% python3 -q
>>> import numpy as np
>>> from numpy import linalg as LA
>>> np.set_printoptions(precision=2, suppress=True, linewidth=160)
>>> f = np.array([-8, -2, 2, -7]) + 0.5
>>> J = np.outer(f, f) / (f @ f)
>>> print(J)
[[ 0.53  0.11 -0.18  0.46]
 [ 0.11  0.02 -0.04  0.09]
 [-0.18 -0.04  0.06 -0.15]
 [ 0.46  0.09 -0.15  0.39]]
>>> ev, V = LA.eigh(J)
>>> x0 = np.array([1, 4, 9, -3])
>>> print(round(float(x0 @ J @ x0), 2))
7.59
>>> print(V * np.abs(ev) @ V.T)
[[ 0.53  0.11 -0.18  0.46]
 [ 0.11  0.02 -0.04  0.09]
 [-0.18 -0.04  0.06 -0.15]
 [ 0.46  0.09 -0.15  0.39]]
>>> f, g = J[2], J[0]
>>> print(np.round(f @ g, 2))
-0.18
>>> p = (f @ g) / (f @ f) * f
>>> print(round((g - p) @ f, 2))
0.0
>>> print(np.round(g - p, 2) + 0)
[0. 0. 0. 0.]
>>> print(LA.matrix_rank(np.outer(f, g)))
1
>>> print(p)
[ 0.53  0.11 -0.18  0.46]
>>> print(np.argsort(-LA.norm(J, axis=0).round(6), kind="stable")[:3])
[0 3 2]
>>> print([round(float(x), 2) for x in LA.svd(J, compute_uv=False)[:3]])
[1.0, 0.0, 0.0]
>>> print(np.abs(np.diag(LA.qr(J)[1])) > 1e-9)
[ True False False False]
>>> print(LA.lstsq(J[:-1].T, J[-1])[2])
1
>>> print(J @ LA.pinv(J) @ J)
[[ 0.53  0.11 -0.18  0.46]
 [ 0.11  0.02 -0.04  0.09]
 [-0.18 -0.04  0.06 -0.15]
 [ 0.46  0.09 -0.15  0.39]]
>>> print(np.allclose(J[:-1].T @ LA.lstsq(J[:-1].T, J[-1])[0], J[-1]))
True
>>> feats = np.load("out4.npy")
>>> print(feats)
[[-4  0 -2 -2  2  0]
 [ 2 -3  1  0 -2 -1]
 [ 0  1  5  4 -1 -3]
 [ 0 -5 -4 -1  0  4]
 [-5 -1  1 -4 -4 -5]
 [ 1  3  2  5  3 -2]
 [-4  1 -5  2  3 -5]
 [ 4  2  4  4 -4  3]
 [ 1  5 -5 -4  3 -4]
 [-5  5 -4  2  3 -4]]
>>> f, g = feats[8], feats[0]
>>> print(f @ g)
20
>>> print(f @ f)
92
>>> p = (f @ g) / (f @ f) * f
>>> print((g - p) @ f)
0.0
>>> print(p)
[ 0.22  1.09 -1.09 -0.87  0.65 -0.87]
>>> x0 = np.array([0, 0, -1, -2, 2, 0])
>>> target = feats @ x0
>>> b, lr = np.zeros(6), 1 / LA.norm(feats, 2) ** 2
>>> for i in range(4):
...     b -= lr * feats.T @ (feats @ b - target)
...     if i % 1 == 0: print(i, round(LA.norm(feats @ b - target), 2))
... 
0 12.91
1 8.83
2 6.97
3 5.95
>>> print(b.round(2) + 0)
[-0.26  0.06 -1.61 -1.38  1.03  0.  ]
>>> print(round(LA.cond(feats), 2))
4.4
>>> M = np.load("mat.npy")
>>> print(M)
[[ 0  3 -3 -3 -1  3  2  1 -1  0  0  0]
 [-3  0  3 -3  2  2  2 -1 -3  0  0 -3]
 [ 3 -3  0  4  1 -4 -4 -1  0  0 -1 -3]
 [ 3  3 -4  0  0  2  0  2  1  1 -1 -2]
 [ 1 -2 -1  0  0 -2  0  3 -1  3 -2 -1]
 [-3 -2  4 -2  2  0 -3 -2  0 -4 -1  3]
 [-2 -2  4  0  0  3  0  0 -3  3  2 -1]
 [-1  1  1 -2 -3  2  0  0  1  0  1 -1]
 [ 1  3  0 -1  1  0  3 -1  0  0 -2 -1]
 [ 0  0  0 -1 -3  4 -3  0  0  0  3  1]
 [ 0  0  1  1  2  1 -2 -1  2 -3  0  0]
 [ 0  3  3  2  1 -3  1  1  1 -1  0  0]]
>>> # skew, so no eigenvalue has a real part
>>> x0 = np.array([2, -2, 1, -1, -1, -2, -2, -3, -2, -1, 1, -1])
>>> print(np.round(LA.eigvals(M).real, 2) + 0)
[0. 0. 0. 0. 0. 0. 0. 0. 0. 0. 0. 0.]
>>> print(LA.svd(M, compute_uv=False))
[12.33 12.33  8.79  8.79  5.53  5.53  3.31  3.31  2.02  2.02  0.33  0.33]
>>> O = LA.solve(np.eye(12) - M, np.eye(12) + M)
>>> print(np.round(O @ O.T, 2) + 0)
[[1. 0. 0. 0. 0. 0. 0. 0. 0. 0. 0. 0.]
 [0. 1. 0. 0. 0. 0. 0. 0. 0. 0. 0. 0.]
 [0. 0. 1. 0. 0. 0. 0. 0. 0. 0. 0. 0.]
 [0. 0. 0. 1. 0. 0. 0. 0. 0. 0. 0. 0.]
 [0. 0. 0. 0. 1. 0. 0. 0. 0. 0. 0. 0.]
 [0. 0. 0. 0. 0. 1. 0. 0. 0. 0. 0. 0.]
 [0. 0. 0. 0. 0. 0. 1. 0. 0. 0. 0. 0.]
 [0. 0. 0. 0. 0. 0. 0. 1. 0. 0. 0. 0.]
 [0. 0. 0. 0. 0. 0. 0. 0. 1. 0. 0. 0.]
 [0. 0. 0. 0. 0. 0. 0. 0. 0. 1. 0. 0.]
 [0. 0. 0. 0. 0. 0. 0. 0. 0. 0. 1. 0.]
 [0. 0. 0. 0. 0. 0. 0. 0. 0. 0. 0. 1.]]
>>> rng = np.random.default_rng(8021)
>>> arr = np.array([[-4, -3, -5, 3, -1, 2, -1, -5],
...     [5, 0, -5, -4, 0, -2, -2, 2],
...     [4, 0, -5, 1, 5, -1, -5, -3],
...     [-1, -3, 1, -2, -5, -2, 4, -3],
...     [5, -1, -1, -1, -4, 5, 3, 1],
...     [1, 5, 2, 4, 0, 5, -5, 4]]) * (rng.random((6, 8)) < 0.3)
>>> print(arr)
[[-4 -3 -5  0  0  0  0  0]
 [ 0  0 -5 -4  0  0  0  2]
 [ 0  0  0  0  5  0  0  0]
 [-1 -3  1 -2 -5  0  0  0]
 [ 0  0  0  0  0  5  0  0]
 [ 0  5  2  0  0  0 -5  0]]
>>> B = np.array([[2, 0], [-1, -3], [1, 0], [2, -3], [0, -2], [2, 2], [0, 2], [2, -3]])
>>> print(np.einsum("ij->j", arr))
[-5 -1 -7 -6  0  5 -5  2]
>>> print(np.einsum("ij,ij->i", arr, arr))
[50 45 25 40 25 54]
>>> print(LA.matrix_rank(np.vstack([arr, B.T])))
8
>>> x0 = np.array([-1, -1, -2, 0, 1, -1, 2, -3])
>>> print(LA.norm(arr @ x0) <= LA.norm(arr, 2) * LA.norm(x0) + 1e-9)
True
>>> print((arr * x0).sum(axis=1))
[ 17   4   5  -3  -5 -19]
>>> print(arr @ np.ones(8))
[-12.  -7.   5. -10.   5.   2.]
>>> B = np.array([[3, 0, 2, 0, 0, 1, 3, 2, 2, 2],
...     [0, 2, 1, 0, 1, 3, 2, 1, 3, 2],
...     [2, 0, 2, 2, 3, 0, 3, 1, 0, 3],
...     [1, 0, 3, 0, 2, 1, 2, 1, 1, 0],
...     [1, 1, 0, 0, 0, 2, 3, 0, 3, 2],
...     [0, 1, 3, 0, 1, 2, 1, 3, 0, 3],
...     [2, 0, 3, 3, 1, 1, 3, 0, 1, 2],
...     [3, 3, 0, 1, 3, 3, 2, 3, 3, 2],
...     [0, 0, 3, 1, 0, 0, 2, 1, 3, 1],
...     [2, 3, 0, 1, 3, 3, 0, 0, 1, 2],
...     [2, 3, 0, 1, 1, 2, 3, 1, 3, 3],
...     [2, 0, 2, 1, 3, 0, 0, 3, 0, 3]])
>>> A = B.T @ B
>>> print(A)
[[40 22 23 19 33 27 38 26 29 40]
 [22 33  5  9 24 34 23 17 30 30]
 [23  5 49 18 25 17 38 28 22 36]
 [19  9 18 18 19 11 22 10 13 23]
 [33 24 25 19 44 28 28 28 21 40]
 [27 34 17 11 28 42 34 23 37 38]
 [38 23 38 22 28 34 62 27 47 49]
 [26 17 28 10 28 23 27 36 23 37]
 [29 30 22 13 21 37 47 23 52 38]
 [40 30 36 23 40 38 49 37 38 61]]
>>> # symmetric
>>> O, V = LA.qr(A[:, :3])[0], LA.qr(A[:, 3:])[0]
>>> s = LA.svd(O.T @ V, compute_uv=False)
>>> print(np.degrees(np.arccos(s.clip(0, 1))))
[ 0.58  6.33 50.67]
>>> print(s)
[1.   0.99 0.63]
>>> def softmax(z):
...     e = np.exp(z - z.max(axis=-1, keepdims=True))
...     return e / e.sum(axis=-1, keepdims=True)
... 
>>> print(softmax(A).sum(axis=1))
[1. 1. 1. 1. 1. 1. 1. 1. 1. 1.]
>>> scores = A @ A.T / np.sqrt(10)
>>> print(np.round(softmax(scores + np.triu(np.full(scores.shape, -np.inf), 1)), 2) + 0)
[[1.   0.   0.   0.   0.   0.   0.   0.   0.   0.  ]
 [1.   0.   0.   0.   0.   0.   0.   0.   0.   0.  ]
 [0.   0.   1.   0.   0.   0.   0.   0.   0.   0.  ]
 [1.   0.   0.   0.   0.   0.   0.   0.   0.   0.  ]
 [0.98 0.   0.   0.   0.02 0.   0.   0.   0.   0.  ]
 [0.   0.   0.   0.   0.   1.   0.   0.   0.   0.  ]
 [0.   0.   0.   0.   0.   0.   1.   0.   0.   0.  ]
 [0.   0.   0.   0.   0.   0.   1.   0.   0.   0.  ]
 [0.   0.   0.   0.   0.   0.   1.   0.   0.   0.  ]
 [0.   0.   0.   0.   0.   0.   0.   0.   0.   1.  ]]
>>> print(np.round(softmax(scores), 2) + 0)
[[0. 0. 0. 0. 0. 0. 0. 0. 0. 1.]
 [0. 0. 0. 0. 0. 0. 0. 0. 0. 1.]
 [0. 0. 0. 0. 0. 0. 0. 0. 0. 1.]
 [0. 0. 0. 0. 0. 0. 0. 0. 0. 1.]
 [0. 0. 0. 0. 0. 0. 0. 0. 0. 1.]
 [0. 0. 0. 0. 0. 0. 0. 0. 0. 1.]
 [0. 0. 0. 0. 0. 0. 0. 0. 0. 1.]
 [0. 0. 0. 0. 0. 0. 0. 0. 0. 1.]
 [0. 0. 0. 0. 0. 0. 0. 0. 0. 1.]
 [0. 0. 0. 0. 0. 0. 0. 0. 0. 1.]]
>>> m1 = np.loadtxt("w.csv", delimiter=",")
>>> print(m1)
[[0.67 0.33 0.   0.   0.   0.   0.   0.  ]
 [0.   0.33 0.33 0.   0.   0.33 0.   0.  ]
 [0.   0.25 0.25 0.   0.   0.25 0.25 0.  ]
 [0.33 0.   0.   0.33 0.   0.   0.   0.33]
 [0.   0.   0.   0.   1.   0.   0.   0.  ]
 [0.25 0.   0.25 0.   0.   0.5  0.   0.  ]
 [0.33 0.   0.   0.   0.   0.   0.67 0.  ]
 [0.   0.5  0.   0.   0.   0.   0.   0.5 ]]
>>> x0 = np.array([1, 0, 0, 3, 3, 3, 3, 2])
>>> a = np.maximum(m1 @ x0, 0)
>>> print(np.maximum(m1 @ x0, 0) - np.maximum(-m1 @ x0, 0))
[0.67 1.   1.5  2.   3.   1.75 2.33 1.  ]
>>> print(m1.T @ a)
[2.33 1.43 1.15 0.67 3.   1.58 1.93 1.17]
>>> print(np.flatnonzero(a > 1e-9))
[0 1 2 3 4 5 6 7]
>>> z = rng.permutation(8)
>>> print(z)
[2 6 3 1 4 5 7 0]
>>> B = m1[z][:, z]
>>> print(np.diag(B))
[0.25 0.67 0.33 0.33 1.   0.5  0.5  0.67]
>>> print(B)
[[0.25 0.25 0.   0.25 0.   0.25 0.   0.  ]
 [0.   0.67 0.   0.   0.   0.   0.   0.33]
 [0.   0.   0.33 0.   0.   0.   0.33 0.33]
 [0.33 0.   0.   0.33 0.   0.33 0.   0.  ]
 [0.   0.   0.   0.   1.   0.   0.   0.  ]
 [0.25 0.   0.   0.   0.   0.5  0.   0.25]
 [0.   0.   0.   0.5  0.   0.   0.5  0.  ]
 [0.   0.   0.   0.33 0.   0.   0.   0.67]]
>>> print(np.trace(B))
4.25
>>> x0 = np.array([-2, -3, 0, -2, -3, -3, -1, -2])
>>> print((B * x0).sum(axis=1))
[-2.5  -2.67 -1.   -2.33 -3.   -2.5  -1.5  -2.  ]
>>> print((B @ x0).argmax())
2
>>> print(np.einsum("ij,j->i", B, x0))
[-2.5  -2.67 -1.   -2.33 -3.   -2.5  -1.5  -2.  ]
>>> print(LA.norm(B @ x0) <= LA.norm(B, 2) * LA.norm(x0) + 1e-9)
True
>>> print(B @ np.eye(8)[0])
[0.25 0.   0.   0.33 0.   0.25 0.   0.  ]
>>> print(round(float(np.abs(LA.eigvals(m1)).max()), 2))
1.0
>>> assert m1 == m1.T
Traceback (most recent call last):
  File "<python-input-89>", line 1, in <module>
    assert m1 == m1.T
           ^^^^^^^^^^
ValueError: The truth value of an array with more than one element is ambiguous. Use a.any() or a.all()
>>> print(m1 @ m1)
[[0.44 0.33 0.11 0.   0.   0.11 0.   0.  ]
 [0.08 0.19 0.28 0.   0.   0.36 0.08 0.  ]
 [0.15 0.15 0.21 0.   0.   0.27 0.23 0.  ]
 [0.33 0.28 0.   0.11 0.   0.   0.   0.28]
 [0.   0.   0.   0.   1.   0.   0.   0.  ]
 [0.29 0.15 0.19 0.   0.   0.31 0.06 0.  ]
 [0.44 0.11 0.   0.   0.   0.   0.44 0.  ]
 [0.   0.42 0.17 0.   0.   0.17 0.   0.25]]
>>> print(np.sort(np.abs(LA.eigvals(m1))))
[0.02 0.33 0.42 0.5  0.55 0.55 1.   1.  ]
>>> F = np.load("data.npy")
>>> print(F)
[[0 0 0 0 0 0 0 0 0 0 0 1 0 1]
 [0 0 0 0 1 0 0 1 0 0 0 0 0 1]
 [0 0 0 0 1 0 0 1 1 0 0 1 0 0]
 [0 0 0 0 0 1 0 0 0 0 0 0 0 1]
 [0 1 1 0 0 1 0 1 0 1 1 0 0 0]
 [0 0 0 1 1 0 0 0 0 0 0 0 0 1]
 [0 0 0 0 0 0 0 0 0 0 0 0 0 0]
 [0 1 1 0 1 0 0 0 0 1 1 0 0 0]
 [0 0 1 0 0 0 0 0 0 0 0 0 1 1]
 [0 0 0 0 1 0 0 1 0 0 0 0 0 0]
 [0 0 0 0 1 0 0 1 0 0 0 0 0 0]
 [1 0 1 0 0 0 0 0 0 0 0 0 0 0]
 [0 0 0 0 0 0 0 0 1 0 0 0 0 0]
 [1 1 0 1 0 1 0 0 1 0 0 0 0 0]]
>>> print(np.flatnonzero(LA.matrix_power((F != 0) + (F.T != 0) + np.eye(14), 14)[9]))
[ 0  1  2  3  4  5  7  8  9 10 11 12 13]
>>> print(np.round(np.sort(LA.eigvals(F).real), 2) + 0)
[-2.75 -2.21 -1.54 -1.35 -0.68 -0.47  0.    0.    0.    0.45  1.    1.54  2.29  3.72]
>>> print(round(LA.det(F), 2))
0.0
>>> K = np.load("layer13.npy")
>>> print(K)
[[-51. -38.  26.   7.]
 [ 48.  42. -24.   0.]
 [-18.  -4.  10.  14.]
 [-52. -38.  26.   8.]]
>>> O, V = LA.qr(K[:, :2])[0], LA.qr(K[:, 2:])[0]
>>> s = LA.svd(O.T @ V, compute_uv=False)
>>> print(round(LA.norm(O @ O.T - V @ V.T, 2), 2))
0.05
>>> U, s, vt = LA.svd(K)
>>> print(np.argmax(s[:-1] / (s[1:] + 1e-6)) + 1)
2
>>> print(s)
[121.06  16.79   0.45   0.31]
>>> B = U[:, :2] @ np.diag(s[:2]) @ vt[:2]
>>> print(LA.matrix_rank(K, rtol=0.05))
2
>>> print(round(np.abs(K - B).max(), 2))
0.28
>>> print(round(float(LA.norm(K - B) / LA.norm(K)), 2))
0.0
>>> print(LA.matrix_rank(B))
2
>>> ev, V = LA.eig(K)
>>> print(np.sort(LA.eigvals(K @ K)))
[ 1. 36. 36. 64.]
>>> print(np.round(K @ V[:, 0] - ev[0] * V[:, 0], 2) + 0)
[0. 0. 0. 0.]
>>> print(ev)
[-6.  8.  6.  1.]
>>> print(np.sort(LA.eigvals(LA.inv(K))))
[-0.17  0.13  0.17  1.  ]
>>> print(np.allclose(K, K.T))
False
>>> print(K @ K)
[[ -55.  -28.   28.   63.]
 [   0.   36.    0.    0.]
 [-182.  -56.   92.  126.]
 [ -56.  -28.   28.   64.]]
>>> print(np.round(LA.det(K), 2))
-288.0
>>> print(np.round(np.abs(LA.eigvals(K)).max(), 2))
8.0
>>> print((K - K.T) / 2)
[[  0.  -43.   22.   29.5]
 [ 43.    0.  -10.   19. ]
 [-22.   10.    0.   -6. ]
 [-29.5 -19.    6.    0. ]]
